$ python -q
>>> import numpy as np
>>> import numpy.linalg as la
>>> np.set_printoptions(suppress=True, linewidth=100)
>>> rng = np.random.default_rng(41)
>>> arr = rng.normal(size=(25, 10)) + 5 * np.array([0, 3, -2, 0, -3, 0, 0, 3, 3, -2])
>>> print(arr.round(2) + 0)
[[ -1.23  15.27 -10.01   0.5  -16.33   1.11   0.09  13.83  13.64 -11.31]
 [ -0.72  16.19  -9.11  -0.54 -15.55   1.93   0.9   14.2   14.85 -10.43]
 [  0.15  15.88 -10.27   0.37 -14.43   0.78  -0.63  14.78  16.97 -10.19]
 [  0.03  15.44 -10.58  -0.39 -13.32   1.3   -1.1   15.07  13.71 -11.53]
 [  0.    16.52 -10.08   1.47 -16.06   0.14   0.08  15.09  15.99  -9.43]
 [ -0.55  13.65 -10.55  -0.02 -15.55  -1.53  -1.76  15.81  15.26 -10.59]
 [  0.44  15.49 -10.21  -0.43 -13.85   0.85   1.43  16.01  15.26 -10.45]
 [ -0.34  14.41  -9.93   0.21 -13.83   1.35  -0.02  15.39  13.82 -10.68]
 [ -1.09  15.13 -10.54  -0.77 -15.03  -1.87  -0.1   15.45  16.23 -11.18]
 [ -0.44  12.94  -8.68  -0.21 -14.79  -1.54  -0.27  14.36  13.76 -11.21]
 [ -0.99  14.09 -11.8    1.27 -15.08   0.06   0.04  14.67  14.81  -9.57]
 [ -0.39  16.14 -10.34   1.02 -16.04   0.16   0.56  16.18  16.21 -11.09]
 [ -0.77  16.42 -10.49  -1.62 -14.02   0.47  -1.31  14.3   16.14 -10.56]
 [ -0.67  14.47  -8.84  -1.76 -14.81  -0.08   0.26  15.51  14.83  -9.63]
 [  0.23  16.19 -12.4   -0.31 -15.07  -1.46   1.22  15.39  13.24 -10.36]
 [  0.6   15.03 -10.79   0.53 -14.75  -0.94  -0.27  16.23  16.12 -10.96]
 [ -0.64  16.34  -9.45   0.03 -15.32   0.18   0.89  12.71  15.83 -10.9 ]
 [ -1.29  14.35 -11.07  -0.99 -14.96  -0.42   0.96  13.49  15.77 -11.18]
 [  0.16  14.68  -9.08  -1.23 -14.92   1.54   1.26  14.76  15.77  -8.91]
 [  0.54  16.21  -8.98  -2.16 -14.32   3.56  -0.31  14.76  15.1  -10.73]
 [ -0.26  14.96  -7.97  -0.18 -14.38  -0.14  -0.87  14.4   13.94  -8.59]
 [ -0.19  13.61  -9.97   2.08 -14.69   0.01   0.33  14.66  14.02  -8.66]
 [ -3.25  14.51 -10.86  -0.18 -15.7    1.16   1.59  15.18  13.77 -10.7 ]
 [ -0.33  14.14 -11.21   1.76 -14.04  -0.94  -0.85  15.09  14.36  -9.41]
 [  0.81  15.06 -10.9   -0.29 -16.61  -0.35   1.81  14.46  15.69  -8.79]]
>>> D = la.norm(arr[:, None] - arr[None], axis=-1)
>>> D.shape
(25, 25)
>>> D[:5, :5].round(2)
array([[0.  , 2.7 , 4.45, 3.85, 3.96],
       [2.7 , 0.  , 3.59, 3.99, 3.59],
       [4.45, 3.59, 0.  , 3.89, 2.62],
       [3.85, 3.99, 3.89, 0.  , 4.98],
       [3.96, 3.59, 2.62, 4.98, 0.  ]])
>>> z = arr[:, 0] > np.median(arr[:, 0])
>>> u = arr[z].mean(axis=0) - arr[~z].mean(axis=0)
>>> u.round(2)
array([ 1.13,  0.35, -0.08,  0.34,  0.45,  0.29,  0.03,  0.36,  0.02,  0.86])
>>> np.argsort(-np.abs(u).round(6), kind="stable")
array([0, 9, 4, 7, 1, 3, 5, 2, 6, 8])
>>> B = np.array([[3, -2], [0, -3], [-5, -2]])
>>> J = np.tile(B, (2, 3))
>>> J
array([[ 3, -2,  3, -2,  3, -2],
       [ 0, -3,  0, -3,  0, -3],
       [-5, -2, -5, -2, -5, -2],
       [ 3, -2,  3, -2,  3, -2],
       [ 0, -3,  0, -3,  0, -3],
       [-5, -2, -5, -2, -5, -2]])
>>> # columns 0 and 2 are equal
>>> z = rng.permutation(6)
>>> z
array([4, 1, 2, 3, 5, 0])
>>> B = J[z][:, z]
>>> B
array([[ 0, -3,  0, -3, -3,  0],
       [ 0, -3,  0, -3, -3,  0],
       [-5, -2, -5, -2, -2, -5],
       [ 3, -2,  3, -2, -2,  3],
       [-5, -2, -5, -2, -2, -5],
       [ 3, -2,  3, -2, -2,  3]])
>>> print(np.allclose(B, J))
False
>>> np.diag(B)
array([ 0, -3, -5, -2, -2,  3])
>>> print(round(float(la.det(B)), 2), round(la.det(J[z]), 2))
0.0 0.0
>>> np.round(np.sort(np.abs(la.eigvals(B))), 2) + 0
array([0., 0., 0., 0., 0., 9.])
>>> x = np.array([-2, 3, 1, -2, 0, 3])
>>> a = np.maximum(B @ x, 0)
>>> a
array([0, 0, 0, 4, 0, 4])
>>> B.T @ a
array([ 24, -16,  24, -16, -16,  24])
>>> np.flatnonzero(a > 1e-9)
array([3, 5])
>>> la.cond(J) > 100
np.True_
>>> print(np.argsort(-la.norm(J, axis=0).round(6), kind="stable")[:3])
[0 2 4]
>>> x = np.array([-1, 0, 1, 2, 2, -2])
>>> J @ x
array([  6,   0, -10,   6,   0, -10])
>>> la.norm(J @ x) <= la.norm(J, 2) * la.norm(x) + 1e-9
np.True_
>>> J @ np.eye(6)[0]
array([ 3.,  0., -5.,  3.,  0., -5.])
>>> J @ (2 * x)
array([ 12,   0, -20,  12,   0, -20])
>>> J @ np.ones(6)
array([  3.,  -9., -21.,   3.,  -9., -21.])
>>> W0 = np.load("data.npy")
>>> W0
array([[ -6,  -7,   7,  -9,   2, -15,   2,   2,   0,  -3],
       [ -7,  -8,   0,  -5,   6,  -3,   0,   6,   4,  13],
       [  7,   0,  -6,   6,  16,  -9,  10,   1,  -2,  -4],
       [ -9,  -5,   6,  -4,  11,  -8,  -7,   2,  -4, -17],
       [  2,   6,  16,  11,   0,  -8,   5,  -9,  -3,  12],
       [-15,  -3,  -9,  -8,  -8,  12,   1,  -7,  -4, -12],
       [  2,   0,  10,  -7,   5,   1,   4,  -4, -13,   3],
       [  2,   6,   1,   2,  -9,  -7,  -4,   0,  13,   3],
       [  0,   4,  -2,  -4,  -3,  -4, -13,  13,   6,  12],
       [ -3,  13,  -4, -17,  12, -12,   3,   3,  12,   8]])
>>> # symmetric, so the eigenvalues are real
>>> np.allclose(W0, W0.T)
True
>>> la.matrix_power(W0, 2)
array([[ 461,  173,   63,  350,   35,  -52,  107,    5,   12,  244],
       [ 173,  404,  -10,  -12,   -3, -129,   11,  -14,  240,  280],
       [  63,  -10,  579,  133,   55, -276,   33, -139, -201,  178],
       [ 350,  -12,  133,  701, -177,  143,   82, -168, -128,   35],
       [  35,   -3,   55, -177,  740, -440,  210,  111,  -76,  -35],
       [ -52, -129, -276,  143, -440,  797,  -44, -177, -258, -224],
       [ 107,   11,   33,   82,  210,  -44,  389, -228, -157,  -11],
       [   5,  -14, -139, -168,  111, -177, -228,  369,  235,  178],
       [  12,  240, -201, -128,  -76, -258, -157,  235,  579,  308],
       [ 244,  280,  178,   35,  -35, -224,  -11,  178,  308,  997]])
>>> np.round(np.sort(np.abs(la.eigvals(W0))), 2)
array([ 0.79,  5.59, 10.42, 14.98, 20.22, 22.15, 24.96, 34.36, 35.48, 41.09])
>>> np.allclose(W0 @ W0.T, W0.T @ W0)
True
>>> W0 @ W0
array([[ 461,  173,   63,  350,   35,  -52,  107,    5,   12,  244],
       [ 173,  404,  -10,  -12,   -3, -129,   11,  -14,  240,  280],
       [  63,  -10,  579,  133,   55, -276,   33, -139, -201,  178],
       [ 350,  -12,  133,  701, -177,  143,   82, -168, -128,   35],
       [  35,   -3,   55, -177,  740, -440,  210,  111,  -76,  -35],
       [ -52, -129, -276,  143, -440,  797,  -44, -177, -258, -224],
       [ 107,   11,   33,   82,  210,  -44,  389, -228, -157,  -11],
       [   5,  -14, -139, -168,  111, -177, -228,  369,  235,  178],
       [  12,  240, -201, -128,  -76, -258, -157,  235,  579,  308],
       [ 244,  280,  178,   35,  -35, -224,  -11,  178,  308,  997]])
>>> left, sigma, Vh = la.svd(W0, full_matrices=False)
>>> np.round(sigma / sigma[0], 2)
array([1.  , 0.86, 0.84, 0.61, 0.54, 0.49, 0.36, 0.25, 0.14, 0.02])
>>> print(np.round(np.cumsum(sigma ** 2) / np.sum(sigma ** 2), 2))
[0.28 0.49 0.69 0.79 0.87 0.94 0.98 0.99 1.   1.  ]
>>> np.round(Vh @ Vh.T, 2) + 0
array([[1., 0., 0., 0., 0., 0., 0., 0., 0., 0.],
       [0., 1., 0., 0., 0., 0., 0., 0., 0., 0.],
       [0., 0., 1., 0., 0., 0., 0., 0., 0., 0.],
       [0., 0., 0., 1., 0., 0., 0., 0., 0., 0.],
       [0., 0., 0., 0., 1., 0., 0., 0., 0., 0.],
       [0., 0., 0., 0., 0., 1., 0., 0., 0., 0.],
       [0., 0., 0., 0., 0., 0., 1., 0., 0., 0.],
       [0., 0., 0., 0., 0., 0., 0., 1., 0., 0.],
       [0., 0., 0., 0., 0., 0., 0., 0., 1., 0.],
       [0., 0., 0., 0., 0., 0., 0., 0., 0., 1.]])
>>> sigma.round(2)
array([41.09, 35.48, 34.36, 24.96, 22.15, 20.22, 14.98, 10.42,  5.59,  0.79])
>>> E = np.load("a.npy")
>>> E
array([[-1, -1, -1,  5,  0,  6,  2,  4,  5,  2,  2],
       [ 0,  0,  0,  6,  1,  7,  3,  5,  6,  3,  3],
       [-1, -1, -1,  5,  0,  6,  2,  4,  5,  2,  2],
       [-2, -2, -2,  4, -1,  5,  1,  3,  4,  1,  1],
       [-2, -2, -2,  4, -1,  5,  1,  3,  4,  1,  1],
       [-2, -2, -2,  4, -1,  5,  1,  3,  4,  1,  1],
       [-2, -2, -2,  4, -1,  5,  1,  3,  4,  1,  1],
       [-1, -1, -1,  5,  0,  6,  2,  4,  5,  2,  2],
       [-1, -1, -1,  5,  0,  6,  2,  4,  5,  2,  2],
       [-1, -1, -1,  5,  0,  6,  2,  4,  5,  2,  2],
       [-2, -2, -2,  4, -1,  5,  1,  3,  4,  1,  1],
       [-1, -1, -1,  5,  0,  6,  2,  4,  5,  2,  2],
       [-1, -1, -1,  5,  0,  6,  2,  4,  5,  2,  2],
       [ 0,  0,  0,  6,  1,  7,  3,  5,  6,  3,  3]])
>>> la.cond(E) > 100
np.True_
>>> np.argsort(-la.norm(E, axis=0).round(6), kind="stable")[:3]
array([5, 3, 8])
>>> print([round(float(x), 2) for x in la.svd(E, compute_uv=False)[:3]])
[39.15, 6.63, 0.0]
>>> left, sigma, Vh = la.svd(E)
>>> vecs = Vh[:(sigma > 1e-8).sum()]
>>> x = E[13] + -1 * E[0] + rng.integers(2) * np.eye(11)[7]
>>> x
array([1., 1., 1., 1., 1., 1., 1., 2., 1., 1., 1.])
>>> print(np.round(np.diag(vecs.T @ vecs), 2))
[0.23 0.23 0.23 0.21 0.15 0.31 0.09 0.14 0.21 0.09 0.09]
>>> W = np.array([[-3, -8, 8, 1, 8, -3],
...     [6, 9, 3, 0, 3, -3],
...     [-3, -2, 9, -2, 8, -2],
...     [-8, 3, -1, -1, 3, -3],
...     [-9, -6, -3, -1, -9, 7],
...     [1, 6, -6, -3, -8, 8],
...     [-6, -2, -8, 2, -1, 7],
...     [-2, 3, -8, 6, 7, 0],
...     [5, -6, -1, -8, 9, -9],
...     [4, 4, -8, 9, 0, -5],
...     [8, 3, -2, 1, -7, -9]])
>>> coef = np.array([-1, -4, 1, -1, -4, -5])
>>> H = np.maximum(E @ W + coef, 0)
>>> H
array([[ 0, 40,  0,  0,  1,  0],
       [ 0, 44,  0,  0, 14,  0],
       [ 0, 40,  0,  0,  1,  0],
       [ 1, 36,  0,  0,  0,  0],
       [ 1, 36,  0,  0,  0,  0],
       [ 1, 36,  0,  0,  0,  0],
       [ 1, 36,  0,  0,  0,  0],
       [ 0, 40,  0,  0,  1,  0],
       [ 0, 40,  0,  0,  1,  0],
       [ 0, 40,  0,  0,  1,  0],
       [ 1, 36,  0,  0,  0,  0],
       [ 0, 40,  0,  0,  1,  0],
       [ 0, 40,  0,  0,  1,  0],
       [ 0, 44,  0,  0, 14,  0]])
>>> C = np.array([[-5, -8], [2, 4], [7, -5], [0, -2], [8, 5], [-5, 7]])
>>> print((H @ C).round(6).argmax(axis=1))
[1 1 1 1 1 1 1 1 1 1 1 1 1 1]
>>> W @ C
array([[ 134,  -31],
       [  48,  -33],
       [ 148,    1],
       [  78,   77],
       [ -95,   69],
       [-139,   68],
       [ -73,  120],
       [  16,   91],
       [  73,  -61],
       [ -43,  -29],
       [ -59, -142]])
>>> round(float(la.norm(E, 1)), 2), round(float(la.norm(E, np.inf)), 2)
(81.0, 34.0)
>>> print(round(float(la.norm(E, "nuc")), 2))
45.79
>>> print(E[13] @ E[12])
140
>>> round(la.norm(E, 2), 2)
np.float64(39.15)
>>> print(la.norm(E, axis=1).argmax())
1
>>> round(float(la.norm(E[13], 1)), 2), round(la.norm(E[13], np.inf), 2)
(34.0, np.float64(7.0))
>>> np.round(la.norm(E, axis=0), 2)
array([ 5.2 ,  5.2 ,  5.2 , 18.08,  2.65, 21.79,  7.14, 14.39, 18.08,  7.14,  7.14])
